>>> import numpy as np
>>> np.set_printoptions(precision=2, suppress=True, linewidth=120)
>>> rd = lambda a: np.round(a, 2) + 0
>>> A = np.loadtxt("data.csv", delimiter=",")
>>> rd(A)
array([[ 0.5 ,  0.  ,  0.  ,  0.  ,  0.87,  0.  ],
       [ 0.  ,  1.  ,  0.  ,  0.  ,  0.  ,  0.  ],
       [ 0.  ,  0.  ,  1.  ,  0.  ,  0.  ,  0.  ],
       [ 0.  ,  0.  ,  0.  ,  1.  ,  0.  ,  0.  ],
       [-0.87,  0.  ,  0.  ,  0.  ,  0.5 ,  0.  ],
       [ 0.  ,  0.  ,  0.  ,  0.  ,  0.  ,  1.  ]])
>>> x = np.array([4, -5, 1, 0, 5, -4])
>>> a = np.maximum(A @ x, 0)
>>> rd(A * (a > 1e-9)[:, None])
array([[0.5 , 0.  , 0.  , 0.  , 0.87, 0.  ],
       [0.  , 0.  , 0.  , 0.  , 0.  , 0.  ],
       [0.  , 0.  , 1.  , 0.  , 0.  , 0.  ],
       [0.  , 0.  , 0.  , 0.  , 0.  , 0.  ],
       [0.  , 0.  , 0.  , 0.  , 0.  , 0.  ],
       [0.  , 0.  , 0.  , 0.  , 0.  , 0.  ]])
>>> rd(np.tanh(A @ x))
array([ 1.  , -1.  ,  0.76,  0.  , -0.75, -1.  ])
>>> rd(np.linalg.pinv(A))
array([[ 0.5 ,  0.  ,  0.  ,  0.  , -0.87,  0.  ],
       [ 0.  ,  1.  ,  0.  ,  0.  ,  0.  ,  0.  ],
       [ 0.  ,  0.  ,  1.  ,  0.  ,  0.  ,  0.  ],
       [ 0.  ,  0.  ,  0.  ,  1.  ,  0.  ,  0.  ],
       [ 0.87,  0.  ,  0.  ,  0.  ,  0.5 ,  0.  ],
       [ 0.  ,  0.  ,  0.  ,  0.  ,  0.  ,  1.  ]])
>>> rd(np.linalg.svd(A, compute_uv=False))
array([1., 1., 1., 1., 1., 1.])
>>> rd(A.T @ A)
array([[1., 0., 0., 0., 0., 0.],
       [0., 1., 0., 0., 0., 0.],
       [0., 0., 1., 0., 0., 0.],
       [0., 0., 0., 1., 0., 0.],
       [0., 0., 0., 0., 1., 0.],
       [0., 0., 0., 0., 0., 1.]])
>>> U, sig, vt = np.linalg.svd(A, full_matrices=False)
>>> rd(sig)
array([1., 1., 1., 1., 1., 1.])
>>> x = np.array([2, 1, 1, 0, 2, 2])
>>> y = A @ x
>>> rd(y)
array([ 2.73,  1.  ,  1.  ,  0.  , -0.73,  2.  ])
>>> rd(np.linalg.solve(A, A[:, 3]))
array([0., 0., 0., 1., 0., 0.])
>>> rd(np.linalg.solve(A, y + A[:, 5]))
array([2., 1., 1., 0., 2., 3.])
>>> rd(np.linalg.solve(A, y))
array([2., 1., 1., 0., 2., 2.])
>>> th = np.radians(135)
>>> R = np.eye(6)
>>> R[5, 5] = R[0, 0] = np.cos(th)
>>> R[5, 0], R[0, 5] = -np.sin(th), np.sin(th)
>>> rd(R)
array([[-0.71,  0.  ,  0.  ,  0.  ,  0.  ,  0.71],
       [ 0.  ,  1.  ,  0.  ,  0.  ,  0.  ,  0.  ],
       [ 0.  ,  0.  ,  1.  ,  0.  ,  0.  ,  0.  ],
       [ 0.  ,  0.  ,  0.  ,  1.  ,  0.  ,  0.  ],
       [ 0.  ,  0.  ,  0.  ,  0.  ,  1.  ,  0.  ],
       [-0.71,  0.  ,  0.  ,  0.  ,  0.  , -0.71]])
>>> A2 = A @ R.T
>>> rd(A2)
array([[-0.35,  0.  ,  0.  ,  0.  ,  0.87, -0.35],
       [ 0.  ,  1.  ,  0.  ,  0.  ,  0.  ,  0.  ],
       [ 0.  ,  0.  ,  1.  ,  0.  ,  0.  ,  0.  ],
       [ 0.  ,  0.  ,  0.  ,  1.  ,  0.  ,  0.  ],
       [ 0.61,  0.  ,  0.  ,  0.  ,  0.5 ,  0.61],
       [ 0.71,  0.  ,  0.  ,  0.  ,  0.  , -0.71]])
>>> rd(np.linalg.det(R)), rd(np.trace(R))
(np.float64(1.0), np.float64(2.59))
>>> A2 = np.array([[0]])
>>> cent = np.array([[-2, -5], [-2, 1]])
>>> arr = np.block([[A2, np.array([[2, 0]])], [np.zeros((2, 1)), cent]])
>>> arr
array([[ 0.,  2.,  0.],
       [ 0., -2., -5.],
       [ 0., -2.,  1.]])
>>> rank = np.linalg.matrix_rank(arr)
>>> rank
np.int64(2)
>>> null = np.linalg.svd(arr)[2][rank:].T
>>> null @ null.T
array([[1., 0., 0.],
       [0., 0., 0.],
       [0., 0., 0.]])
>>> [int(np.linalg.matrix_rank(np.delete(arr, i, axis=0))) for i in range(3)]
[2, 2, 2]
>>> [int(np.linalg.matrix_rank(arr[:i])) for i in range(1, len(arr) + 1)]
[1, 2, 2]
>>> rd(np.linalg.norm(arr) ** 2 / np.linalg.norm(arr, 2) ** 2)
np.float64(1.28)
>>> rd(np.linalg.norm(arr, 1)), rd(np.linalg.norm(arr, np.inf))
(np.float64(6.0), np.float64(7.0))
>>> rd(np.linalg.norm(arr[0] - arr[1]))
np.float64(6.4)
>>> rd(np.linalg.norm(arr, axis=0))
array([0.  , 3.46, 5.1 ])
>>> rd(np.linalg.norm(arr, "nuc"))
np.float64(8.34)
>>> U, sig, vt = np.linalg.svd(arr)
>>> V = vt[:(sig > 1e-8).sum()]
>>> rng = np.random.default_rng(350759)
>>> x = arr[1] + 3 * arr[2] + rng.integers(2) * np.eye(3)[1]
>>> x
array([ 0., -8., -2.])
>>> rd(np.diag(V.T @ V))
array([0., 1., 1.])
>>> np.abs(np.diag(np.linalg.qr(arr)[1])) > 1e-9
array([False,  True,  True])
>>> np.allclose(arr[:-1].T @ np.linalg.lstsq(arr[:-1].T, arr[-1])[0], arr[-1])
True
>>> np.linalg.lstsq(arr[:-1].T, arr[-1])[2]
np.int32(2)
>>> np.unique(arr.round(6), axis=0).shape
(3, 3)
>>> rd(np.trace(np.linalg.pinv(arr) @ arr))
np.float64(2.0)
>>> rd(arr @ np.linalg.pinv(arr) @ arr)
array([[ 0.,  2.,  0.],
       [ 0., -2., -5.],
       [ 0., -2.,  1.]])
